>>> import numpy as np
>>> import numpy.linalg as la
>>> np.set_printoptions(suppress=True, linewidth=120)
>>> K = np.loadtxt("block3.csv", delimiter=",")
>>> K
array([[ 4.,  5.,  6.],
       [ 7.,  8.,  9.],
       [10., 11., 12.],
       [13., 14., 15.]])
>>> np.unique(K.round(6), axis=0).shape
(4, 3)
>>> np.round(np.trace(la.pinv(K) @ K), 3)
np.float64(2.0)
>>> la.lstsq(K[:-1].T, K[-1])[2]
np.int32(2)
>>> np.abs(np.diag(la.qr(K)[1])) > 1e-9
array([ True,  True, False])
>>> O, _ = la.qr(np.array([[-0.6, -0.7, 0.5], [1.6, -0.8, 0.8], [0.1, 1.8, -0.8]]))
>>> M = O[:, :3]
>>> M.round(3)
array([[-0.351, -0.409,  0.843],
       [ 0.935, -0.209,  0.287],
       [ 0.058,  0.888,  0.455]])
>>> np.round(M.T @ M, 3) + 0
array([[1., 0., 0.],
       [0., 1., 0.],
       [0., 0., 1.]])
>>> x0 = np.array([2, 2, 3])
>>> round(float(la.norm(x0)), 3), round(float(la.norm(M @ x0)), 3)
(4.123, 4.123)
>>> np.round(M.T @ (M @ x0), 3)
array([2., 2., 3.])
>>> t3 = np.stack([M, 3 * M, M[::-1]])
>>> np.round(t3.sum(axis=0), 3)
array([[-1.344, -0.747,  3.826],
       [ 4.674, -1.044,  1.437],
       [-0.117,  3.144,  2.664]])
>>> la.matrix_rank(t3)
array([3, 3, 3])
>>> np.round(la.det(t3), 3)
array([ 1., 27., -1.])
>>> np.round(la.norm(t3, axis=(1, 2)), 3)
array([1.732, 5.196, 1.732])
>>> t3.shape
(3, 3, 3)
>>> la.matrix_rank(t3.reshape(3, -1))
np.int64(2)
>>> F = np.load("sample1.npy")
>>> F
array([[-6,  0,  0],
       [ 0,  6,  4],
       [ 0,  4,  6]])
>>> np.all(la.eigvalsh(F) > 0)
np.False_
>>> [round(float(la.det(F[:i, :i])), 2) + 0 for i in range(1, 4)]
[-6.0, -36.0, -120.0]
>>> round(la.eigvalsh(F).min(), 3)
np.float64(-6.0)
>>> try:
...     la.cholesky(F)
... except la.LinAlgError as e:
...     print(e)
... 
Matrix is not positive definite
>>> w, V = la.eig(F)
>>> w
array([10.,  2., -6.])
>>> np.round(np.sort(la.eigvals(la.inv(F))), 3)
array([-0.167,  0.1  ,  0.5  ])
>>> F @ V[:, 0] - w[0] * V[:, 0]
array([0., 0., 0.])
>>> w, V = la.eigh(F)
>>> x0 = np.array([1, 1, -1])
>>> np.round(V * np.abs(w) @ V.T, 3)
array([[6., 0., 0.],
       [0., 6., 4.],
       [0., 4., 6.]])
>>> (np.sign(V[:, -1].round(6)) == np.sign(V[0, -1].round(6))).astype(int)
array([1, 0, 0])
>>> np.round(la.eigvalsh(F[1:, 1:]), 3)
array([ 2., 10.])
>>> np.round(x0 @ F @ x0 / (x0 @ x0), 3), w[0], w[-1]
(np.float64(-0.667), np.float64(-6.0), np.float64(10.0))
>>> np.round(la.svd(F, compute_uv=False), 3)
array([10.,  6.,  2.])
>>> np.diff(F, axis=0)
array([[ 6,  6,  4],
       [ 0, -2,  2]])
>>> round(float(la.norm(F)), 3)
11.832
>>> la.matrix_rank(F)
np.int64(3)
>>> np.unravel_index(np.abs(F).argmax(), F.shape)
(np.int64(0), np.int64(0))
>>> F[3]
Traceback (most recent call last):
  File "<python-input-44>", line 1, in <module>
    F[3]
    ~^^^
IndexError: index 3 is out of bounds for axis 0 with size 3
>>> F.sum(axis=0)
array([-6, 10, 10])
>>> feats = np.loadtxt("m.csv", delimiter=",")
>>> feats
array([[ 0.5  , -0.2  , -1.1  ,  1.2  ],
       [ 0.478, -0.208, -1.158,  1.146],
       [-0.5  , -2.4  ,  1.7  , -0.4  ]])
>>> Uu, sigma, VT = la.svd(feats)
>>> np.argmax(sigma[:-1] / (sigma[1:] + 1e-6)) + 1
np.int64(2)
>>> sigma.round(3)
array([3.3  , 2.009, 0.057])
>>> A2 = Uu[:, :2] @ np.diag(sigma[:2]) @ VT[:2]
>>> round(la.norm(feats - A2, 2), 3), round(sigma[2], 3)
(np.float64(0.057), np.float64(0.057))
>>> la.matrix_rank(A2)
np.int64(2)
>>> A2.round(3)
array([[ 0.489, -0.213, -1.127,  1.176],
       [ 0.489, -0.195, -1.131,  1.17 ],
       [-0.5  , -2.4  ,  1.7  , -0.4  ]])
>>> np.round(la.norm(feats - A2) / la.norm(feats), 3)
np.float64(0.015)
>>> la.matrix_rank(feats, rtol=0.05)
np.int64(2)
>>> t3 = np.stack([A2, 3 * A2, A2[::-1]])
>>> t3.shape
(3, 3, 4)
>>> la.matrix_rank(t3)
array([2, 2, 2])
>>> np.round(np.einsum("bij,cij->bc", t3, t3), 3)
array([[ 14.923,  44.768,  -1.316],
       [ 44.768, 134.305,  -3.947],
       [ -1.316,  -3.947,  14.923]])
